$ python3 -q
>>> import numpy as np
>>> from numpy import linalg as LA
>>> np.set_printoptions(precision=2, suppress=True, linewidth=160, sign=" ")
>>> def rd(a):
...     return np.round(a, 2) + 0
... 
>>> arr = np.load("arr.npy")
>>> arr
array([[  0,  -1,   3],
       [ -1,  -4,  12],
       [  1,   4, -12]])
>>> # null space of dimension 1
>>> other = np.array([[0, 3, 3], [2, 2, 1]])
>>> cent = np.kron(other, arr)
>>> cent.shape
(6, 9)
>>> cent
array([[  0,   0,   0,   0,  -3,   9,   0,  -3,   9],
       [  0,   0,   0,  -3, -12,  36,  -3, -12,  36],
       [  0,   0,   0,   3,  12, -36,   3,  12, -36],
       [  0,  -2,   6,   0,  -2,   6,   0,  -1,   3],
       [ -2,  -8,  24,  -2,  -8,  24,  -1,  -4,  12],
       [  2,   8, -24,   2,   8, -24,   1,   4, -12]])
>>> data = np.array([[-2.0, -3.0, 0.0], [-3.0, -3.0, -3.0], [0.0, -3.0, -2.0]])
>>> rd(LA.eigvals(data).sum().real)
np.float64(-7.0)
>>> rd(LA.det(2 * data)), rd(LA.det(data))
(np.float64(192.0), np.float64(24.0))
>>> rd(np.poly(data))
array([  1.,   7.,  -2., -24.])
>>> evals, V = LA.eigh(data)
>>> vec = np.array([3, 3, -8])
>>> np.abs(data).sum(axis=1).max(), rd(np.abs(evals).max())
(np.float64(9.0), np.float64(6.77))
>>> (np.sign(V[:, -1].round(6)) == np.sign(V[0, -1].round(6))).astype(int)
array([ 1,  0,  1])
>>> rd(V * np.abs(evals) @ V.T)
array([[ 2.99,  1.76,  0.99],
       [ 1.76,  4.56,  1.76],
       [ 0.99,  1.76,  2.99]])
>>> LA.norm(arr, axis=1).argmax()
np.int64(1)
>>> rd(LA.norm(arr[2], 1)), rd(LA.norm(arr[2], np.inf))
(np.float64(17.0), np.float64(12.0))
>>> arr[2] @ arr[1]
np.int64(-161)
>>> left, sv, VT = LA.svd(arr, full_matrices=False)
>>> rd(sv)
array([ 18.22,   0.25,   0.  ])
>>> rd(left.T @ left)
array([[ 1.,  0.,  0.],
       [ 0.,  1.,  0.],
       [ 0.,  0.,  1.]])
>>> rd(VT @ VT.T)
array([[ 1.,  0.,  0.],
       [ 0.,  1.,  0.],
       [ 0.,  0.,  1.]])
>>> rd(np.cumsum(sv ** 2) / np.sum(sv ** 2))
array([ 1.,  1.,  1.])
>>> np.allclose(left * sv @ VT, arr)
True
>>> (sv > 1e-8).sum()
np.int64(2)
>>> rd(np.sqrt((sv ** 2).sum())), rd(LA.norm(arr))
(np.float64(18.22), np.float64(18.22))
>>> np.abs(left[:, 0]).round(6).argmax()
np.int64(1)
>>> X = np.load("block17.npy")
>>> X
array([[ 1.  ,  0.5 ,  0.25],
       [ 0.5 ,  1.  ,  0.5 ],
       [ 0.25,  0.5 ,  1.  ]])
>>> # symmetric, so the eigenvalues are real
>>> rng = np.random.default_rng(236)
>>> idx = rng.permutation(3)
>>> idx
array([ 0,  2,  1])
>>> other = X[idx][:, idx]
>>> other
array([[ 1.  ,  0.25,  0.5 ],
       [ 0.25,  1.  ,  0.5 ],
       [ 0.5 ,  0.5 ,  1.  ]])
>>> Q = X.astype(float).copy()
>>> for j in range(3):
...     Q[:, j] -= Q[:, :j] @ (Q[:, :j].T @ Q[:, j])
...     Q[:, j] /= LA.norm(Q[:, j])
... 
>>> rd(Q)
array([[ 0.87, -0.49,  0.  ],
       [ 0.44,  0.78, -0.45],
       [ 0.22,  0.39,  0.89]])
>>> rd(Q.T @ X)
array([[ 1.15,  0.98,  0.65],
       [ 0.  ,  0.73,  0.66],
       [ 0.  ,  0.  ,  0.67]])
>>> rd(Q.T @ Q)
array([[ 1.,  0.,  0.],
       [ 0.,  1.,  0.],
       [ 0.,  0.,  1.]])
>>> W0 = np.load("run10.npy")
>>> W0
array([[-1,  3, -1],
       [ 2, -2,  3],
       [-3, -1, -1],
       [-3, -1, -1]])
>>> other = np.array([[-2, -2, 0], [-1, 1, 2]])
>>> cent = np.kron(other, W0)
>>> cent.shape
(8, 9)
>>> rd(LA.norm(cent, 2)), rd(LA.norm(other, 2) * LA.norm(W0, 2))
(np.float64(16.23), np.float64(16.23))
>>> proj = W0 @ LA.solve(W0.T @ W0, W0.T)
>>> rd((np.eye(4) - proj) @ W0)
array([[ 0.,  0.,  0.],
       [ 0.,  0.,  0.],
       [ 0.,  0.,  0.],
       [ 0.,  0.,  0.]])
>>> rd(np.trace(proj))
np.float64(3.0)
>>> rd(np.diag(proj))
array([ 1. ,  1. ,  0.5,  0.5])
>>> rd(LA.eigvalsh(proj))
array([ 0.,  1.,  1.,  1.])
>>> LA.matrix_rank(np.eye(4) - proj)
np.int64(1)
>>> rd(proj)
array([[ 1. ,  0. ,  0. ,  0. ],
       [ 0. ,  1. ,  0. ,  0. ],
       [ 0. ,  0. ,  0.5,  0.5],
       [ 0. ,  0. ,  0.5,  0.5]])
>>> np.allclose(proj @ proj, proj)
True
>>> ang = np.radians(90)
>>> r_ = np.eye(3)
>>> r_[1, 1] = r_[0, 0] = np.cos(ang)
>>> r_[1, 0], r_[0, 1] = -np.sin(ang), np.sin(ang)
>>> rd(r_)
array([[ 0.,  1.,  0.],
       [-1.,  0.,  0.],
       [ 0.,  0.,  1.]])
>>> other = W0 @ r_.T
>>> np.allclose(LA.norm(W0, axis=1), LA.norm(other, axis=1))
True
>>> rd(LA.det(r_)), rd(np.trace(r_))
(np.float64(1.0), np.float64(1.0))
>>> np.abs(other - W0).max(axis=0)
array([ 4.,  4.,  0.])
>>> rd(LA.svd(W0, compute_uv=False)), rd(LA.svd(other, compute_uv=False))
(array([ 5.74,  3.98,  1.11]), array([ 5.74,  3.98,  1.11]))
>>> idx = rng.permutation(3)
>>> other = W0[:, idx] * rng.choice([-1, 1], 3)
>>> other
array([[-1,  3, -1],
       [ 2, -2,  3],
       [-3, -1, -1],
       [-3, -1, -1]])
>>> left, _, VT = LA.svd(W0.T @ other)
>>> idx
array([ 0,  1,  2])
>>> rd(left @ VT)
array([[ 1.,  0.,  0.],
       [ 0.,  1.,  0.],
       [ 0.,  0.,  1.]])
>>> other = np.array([[0, 1], [1, 1]])
>>> mat = np.block([[np.zeros((2, 2)), other], [other.T, np.zeros((2, 2))]])
>>> mat
array([[ 0.,  0.,  0.,  1.],
       [ 0.,  0.,  1.,  1.],
       [ 0.,  1.,  0.,  0.],
       [ 1.,  1.,  0.,  0.]])
>>> evals, V = LA.eigh(mat)
>>> vec = np.array([4, 2, -4, 3])
>>> rd(vec @ mat @ vec / (vec @ vec)), rd(evals[0]), rd(evals[-1])
(np.float64(0.44), np.float64(-1.62), np.float64(1.62))
>>> (np.sign(V[:, -1].round(6)) == np.sign(V[0, -1].round(6))).astype(int)
array([ 1,  1,  1,  1])
>>> evals, V = LA.eigh(X)
>>> np.unique(evals.round(6) + 0, return_counts=True)[1]
array([ 1,  1,  1])
>>> (evals > 1e-8).sum(), (evals < -1e-8).sum()
(np.int64(3), np.int64(0))
>>> rd(evals)
array([ 0.41,  0.75,  1.84])
>>> rd(LA.eigvalsh(X @ X))
array([ 0.17,  0.56,  3.4 ])
>>> rd(np.abs(V[:, -1]))
array([ 0.54,  0.64,  0.54])
>>> rd(V.T @ X @ V)
array([[ 0.41,  0.  ,  0.  ],
       [ 0.  ,  0.75,  0.  ],
       [ 0.  ,  0.  ,  1.84]])
>>> rd(evals.sum()), np.trace(X)
(np.float64(3.0), np.float64(3.0))
>>> np.abs(V[:, -1]).round(6).argmax()
np.int64(1)
>>> rd(V @ np.diag(evals) @ V.T)
array([[ 1.  ,  0.5 ,  0.25],
       [ 0.5 ,  1.  ,  0.5 ],
       [ 0.25,  0.5 ,  1.  ]])
>>> rd(LA.eigvalsh(X + 2 * np.eye(3)))
array([ 2.41,  2.75,  3.84])
>>> idx = rng.permutation(4)
>>> other = mat[:, idx] * rng.choice([-1, 1], 4)
>>> other
array([[ 0.,  0., -1., -0.],
       [ 0.,  1., -1., -0.],
       [ 1.,  0., -0., -0.],
       [ 1.,  0., -0., -1.]])
>>> left, _, VT = LA.svd(mat.T @ other)
>>> rd(left @ VT)
array([[ 0.,  0.,  0., -1.],
       [ 1.,  0.,  0.,  0.],
       [ 0.,  1.,  0.,  0.],
       [ 0.,  0., -1.,  0.]])
>>> idx
array([ 1,  2,  3,  0])
>>> ang = np.deg2rad(45)
>>> K = np.eye(4)
>>> K[np.ix_([1, 0], [1, 0])] = [[np.cos(ang), -np.sin(ang)], [np.sin(ang), np.cos(ang)]]
>>> rd(K)
array([[ 0.71,  0.71,  0.  ,  0.  ],
       [-0.71,  0.71,  0.  ,  0.  ],
       [ 0.  ,  0.  ,  1.  ,  0.  ],
       [ 0.  ,  0.  ,  0.  ,  1.  ]])
>>> other = K / LA.norm(K, axis=1, keepdims=True)
>>> G = other @ other.T
>>> (G - 2 * np.eye(4)).round(6).argmax(axis=1)
array([ 1,  0,  0,  0])
>>> rd(G[1])
array([ 0.,  1.,  0.,  0.])
>>> M = np.load("mat.npy")
>>> M
array([[  5,   5,   5,   5],
       [  5,  10,  10,  10],
       [  5,  10,  15,  15],
       [  5,  10,  15,  20]])
>>> # equal to its transpose
>>> proj = np.triu(np.array([[-1, -2, -1, 0], [-1, -1, 2, 2], [1, 1, 2, 1], [-1, -1, 2, -2]]), 1) + np.eye(4)
>>> other = proj @ M @ LA.inv(proj)
>>> np.trace(other), np.trace(M)
(np.float64(50.0), np.int64(50))
>>> LA.matrix_rank(other)
np.int64(4)
>>> J = np.array([[3.0, 1.0, 1.0, 1.0],
...     [1.0, 3.0, 1.0, 1.0],
...     [1.0, 1.0, 3.0, 1.0],
...     [1.0, 1.0, 1.0, 3.0]])
>>> proj = np.triu(np.array([[-3, 2, 4, 3], [-1, -5, 1, -3], [3, -3, 3, 2], [3, -3, -4, -5]]), 1) + np.eye(4)
>>> other = proj @ J @ LA.inv(proj)
>>> rd(np.poly(other))
array([  1., -12.,  48., -80.,  48.])
>>> other
array([[ 12., -10., -20., -10.],
       [ -1.,   3.,   2.,   1.],
       [  3.,  -3.,  -4.,  -3.],
       [  1.,  -1.,  -2.,   1.]])
>>> np.trace(other), np.trace(J)
(np.float64(12.0), np.float64(12.0))
>>> rd(LA.det(other))
np.float64(48.0)
>>> evals, V = LA.eig(J)
>>> rd(np.sort(LA.eigvals(LA.inv(J))))
array([ 0.17,  0.5 ,  0.5 ,  0.5 ])
>>> rd(np.sort(LA.eigvals(J.T)))
array([ 2.,  2.,  2.,  6.])
>>> other = J[0, 0] * J[1:] - np.outer(J[1:, 0], J[0])
>>> other
array([[ 0.,  8.,  2.,  2.],
       [ 0.,  2.,  8.,  2.],
       [ 0.,  2.,  2.,  8.]])
>>> np.flatnonzero(~other.round(6).any(axis=1))
array([], dtype=int64)
>>> LA.matrix_rank(other), LA.matrix_rank(J)
(np.int64(3), np.int64(4))
